$ python -q
>>> import numpy as np
>>> np.set_printoptions(precision=2, suppress=True, linewidth=100)
>>> mat = np.load("arr.npy")
>>> print(mat)
[[ 0 -2  0  2]
 [ 0  0  0  2]
 [ 0  0  0  3]
 [ 0  0  0  0]]
>>> # column 2 repeats column 0
>>> M2 = np.array([[1, -5, 0], [0, 4, 1], [-2, 3, 2], [2, 2, 5]])
>>> print(np.linalg.matrix_rank(np.vstack([mat, M2.T])))
4
>>> print(np.linalg.matrix_rank(mat @ M2))
2
>>> print(np.einsum("ik,kj->ji", mat, M2))
[[ 4  4  6  0]
 [-4  4  6  0]
 [ 8 10 15  0]]
>>> print(np.einsum("ij->j", mat))
[ 0 -2  0  7]
>>> print(np.einsum("ik,kj->ij", mat, M2))
[[ 4 -4  8]
 [ 4  4 10]
 [ 6  6 15]
 [ 0  0  0]]
>>> print(np.vstack([mat, M2.T]).shape)
(7, 4)
>>> print(round(float(np.linalg.norm(mat, 1)), 2), round(float(np.linalg.norm(mat, np.inf)), 2))
7.0 4.0
>>> print(mat[2] @ mat[3])
0
>>> print(np.round(np.linalg.norm(mat) ** 2 / np.linalg.norm(mat, 2) ** 2, 2))
1.16
>>> print(np.linalg.norm(mat, axis=0))
[0.   2.   0.   4.12]
>>> proj = np.triu(np.array([[-8, -4, 3, 2], [-2, 8, 3, 6], [9, 0, 8, -6], [-8, -3, -7, -3]]), 1) + np.eye(4)
>>> M2 = proj @ mat @ np.linalg.inv(proj)
>>> print(M2)
[[ 0. -2.  6. 51.]
 [ 0.  0.  0. 11.]
 [ 0.  0.  0.  3.]
 [ 0.  0.  0.  0.]]
>>> print(np.trace(M2), np.trace(mat))
0.0 0
>>> print(np.linalg.matrix_rank(M2))
2
>>> print(round(float(np.linalg.det(M2)), 2))
0.0
>>> W0 = np.array([[-5, 5, 7], [-2, 2, 4], [-1, 1, 0], [-4, 4, 7]])
>>> print(np.prod(np.diag(mat)), round(float(np.linalg.det(mat)), 2))
0 0.0
>>> print(np.sort(np.linalg.eigvals(mat)))
[0. 0. 0. 0.]
>>> print([int(np.linalg.matrix_rank(np.linalg.matrix_power(mat, p))) for p in range(1, 5)])
[2, 1, 0, 0]
>>> print(np.linalg.matrix_power(mat - np.diag(np.diag(mat)), 4))
[[0 0 0 0]
 [0 0 0 0]
 [0 0 0 0]
 [0 0 0 0]]
>>> Uu, sig, Vt = np.linalg.svd(W0)
>>> print(np.argmax(sig[:-1] / (sig[1:] + 1e-6)) + 1)
2
>>> M2 = Uu[:, :2] @ np.diag(sig[:2]) @ Vt[:2]
>>> print(np.round(np.linalg.norm(W0 - M2, 2), 2), round(sig[2], 2))
0.0 0.0
>>> print(np.linalg.matrix_rank(W0, rtol=0.05))
2
>>> print(round(float(np.linalg.norm(W0 - M2) / np.linalg.norm(W0)), 2))
0.0
>>> print(np.linalg.cond(W0) > 100)
True
>>> print(round(float(np.linalg.norm(W0, 2) / np.linalg.norm(W0)), 2))
1.0
>>> print(np.argsort(-np.linalg.norm(W0, axis=0).round(6), kind="stable")[:3])
[2 0 1]
>>> print([round(float(x), 2) for x in np.linalg.svd(W0, compute_uv=False)[:3]])
[14.28, 1.41, 0.0]
>>> print(np.linalg.matrix_rank(W0, rtol=0.1))
1
>>> A = np.load("layer8.npy")
>>> print(A)
[[0. 0. 0.]
 [0. 0. 2.]
 [0. 2. 0.]]
>>> f = np.array([3, 1])
>>> print(np.convolve(A[2], f))
[0. 6. 2. 0.]
>>> print(np.polyval(f, A[2]))
[1. 7. 1.]
>>> Uu, sig, Vt = np.linalg.svd(mat)
>>> V = Vt[:(sig > 1e-8).sum()]
>>> rng = np.random.default_rng(4270)
>>> vec = mat[1] + -2 * mat[0] + rng.integers(2) * np.eye(4)[3]
>>> print(vec)
[ 0.  4.  0. -1.]
>>> print(np.diag(V.T @ V))
[0. 1. 0. 1.]
>>> print(np.linalg.matrix_rank(np.vstack([mat, vec])))
2
>>> print(np.round(np.linalg.norm(vec - V.T @ V @ vec), 2))
0.0
>>> print(np.round(V.T @ V, 2) + 0)
[[0. 0. 0. 0.]
 [0. 1. 0. 0.]
 [0. 0. 0. 0.]
 [0. 0. 0. 1.]]
>>> print(np.sort(np.linalg.eigvals(A).real))
[-2.  0.  2.]
>>> print(round(np.linalg.det(A), 2))
0.0
>>> print(A @ A)
[[0. 0. 0.]
 [0. 4. 0.]
 [0. 0. 4.]]
>>> ev, V = np.linalg.eigh(A)
>>> print(np.linalg.svd(A, compute_uv=False))
[2. 2. 0.]
>>> print(np.abs(V[:, -1]).round(6).argmax())
1
>>> print(np.unique(ev.round(6) + 0, return_counts=True)[1])
[1 1 1]
>>> J = np.loadtxt("mat.csv", delimiter=",")
>>> print(J)
[[3. 2. 3.]
 [0. 0. 0.]
 [0. 0. 0.]
 [0. 0. 0.]
 [0. 0. 0.]
 [1. 3. 3.]
 [4. 5. 9.]
 [0. 0. 3.]
 [0. 0. 0.]
 [1. 3. 6.]
 [0. 0. 0.]
 [0. 0. 0.]
 [0. 0. 0.]
 [1. 3. 3.]
 [0. 0. 0.]
 [1. 3. 3.]
 [0. 0. 0.]
 [0. 0. 0.]
 [0. 0. 0.]
 [0. 0. 0.]
 [3. 2. 6.]
 [0. 0. 0.]
 [1. 3. 3.]
 [3. 2. 6.]]
>>> vec = np.array([-1, 3, -1])
>>> rhs = J @ vec
>>> print(np.round(np.linalg.pinv(J) @ J, 2) + 0)
[[1. 0. 0.]
 [0. 1. 0.]
 [0. 0. 1.]]
>>> print(rhs)
[ 0.  0.  0.  0.  0.  5.  2. -3.  0.  2.  0.  0.  0.  5.  0.  5.  0.  0.  0.  0. -3.  0.  5. -3.]
>>> rhs = rhs + 0.3 * rng.normal(size=24)
>>> print(rhs.round(2) + 0)
[ 0.41  0.7  -0.15  0.28 -0.22  4.51  2.1  -3.24  0.24  2.    0.   -0.29 -0.89  5.42  0.34  5.51
  0.17 -0.27  0.14 -0.42 -3.32  0.28  5.21 -3.23]
>>> b, *_ = np.linalg.lstsq(J, rhs)
>>> print([round(float(np.linalg.norm(np.linalg.solve(J.T @ J + lam * np.eye(3), J.T @ rhs))), 2) for lam in (0, 1, 10, 100)])
[3.47, 3.19, 1.83, 0.38]
>>> print(np.round(J.T @ (rhs - J @ b), 2) + 0)
[0. 0. 0.]
>>> print(b.round())
[-1.  3. -1.]
>>> print(round(float(np.linalg.norm(rhs - J @ b)), 2))
1.68
>>> M2 = np.c_[J[:, :1] @ np.array([[-2]]), np.array([1, 3, 0, -3, -9, -9, 7, 8, 1, 5, 6, 8, 5, 7, 5, 0, 0, 9, 3, -5, 2, -9, -7, -7])]
>>> print(M2)
[[-6.  1.]
 [ 0.  3.]
 [ 0.  0.]
 [ 0. -3.]
 [ 0. -9.]
 [-2. -9.]
 [-8.  7.]
 [ 0.  8.]
 [ 0.  1.]
 [-2.  5.]
 [ 0.  6.]
 [ 0.  8.]
 [ 0.  5.]
 [-2.  7.]
 [ 0.  5.]
 [-2.  0.]
 [ 0.  0.]
 [ 0.  9.]
 [ 0.  3.]
 [ 0. -5.]
 [-6.  2.]
 [ 0. -9.]
 [-2. -7.]
 [-6. -7.]]
>>> print(np.round(np.linalg.norm(M2 - J @ np.linalg.lstsq(J, M2)[0], axis=0), 2) + 0)
[ 0.   27.44]
>>> d = np.linalg.norm(J[:, None] - J[None], axis=-1)
>>> print(np.linalg.matrix_rank(d ** 2))
5
>>> print(np.unravel_index(d.round(6).argmax(), d.shape))
(np.int64(1), np.int64(6))
>>> arr = np.load("dump.npy")
>>> print(arr)
[[0.26 0.09 0.43]
 [0.09 0.03 0.14]
 [0.43 0.14 0.71]]
>>> print(np.trace(arr))
1.0
>>> print(np.linalg.matrix_power(arr, 4))
[[0.26 0.09 0.43]
 [0.09 0.03 0.14]
 [0.43 0.14 0.71]]
>>> print(round(np.linalg.det(arr), 2))
-0.0
>>> print(np.round(np.abs(np.linalg.eigvals(arr)).max(), 2))
1.0
>>> print(arr @ arr)
[[0.26 0.09 0.43]
 [0.09 0.03 0.14]
 [0.43 0.14 0.71]]
>>> C = np.array([[0.8, 0.2, 0.4]])
>>> X = np.array([[-2],
...     [-3],
...     [3],
...     [2],
...     [-1],
...     [1],
...     [-2],
...     [0],
...     [1],
...     [-2],
...     [-3],
...     [-1],
...     [2]]) @ C + 0.05 * rng.normal(size=(13, 3))
>>> print(X)
[[-1.55 -0.43 -0.79]
 [-2.31 -0.6  -1.2 ]
 [ 2.4   0.66  1.24]
 [ 1.62  0.32  0.76]
 [-0.83 -0.2  -0.38]
 [ 0.82  0.17  0.38]
 [-1.6  -0.34 -0.82]
 [-0.01 -0.02 -0.1 ]
 [ 0.96  0.21  0.47]
 [-1.66 -0.36 -0.9 ]
 [-2.45 -0.66 -1.17]
 [-0.88 -0.23 -0.46]
 [ 1.62  0.47  0.77]]
>>> d = np.linalg.norm(X[:, None] - X[None], axis=-1)
>>> print(d[3].round(6).argsort(kind="stable")[:4])
[ 3 12  8  5]
>>> print(np.flatnonzero(d[3] < d.mean() / 2))
[ 2  3  5  8 12]
>>> print(np.unravel_index(d.round(6).argmax(), d.shape))
(np.int64(2), np.int64(10))
>>> print(d[3])
[3.6  4.49 0.97 0.   2.76 0.91 3.65 1.87 0.74 3.74 4.61 2.84 0.15]
>>> print(np.linalg.norm(X - X.mean(axis=0), axis=1))
[1.44 2.32 3.13 2.17 0.59 1.27 1.48 0.31 1.44 1.57 2.45 0.67 2.21]
>>> print(d.mean(axis=1).argmax())
2
>>> print(np.linalg.matrix_rank(d ** 2))
5
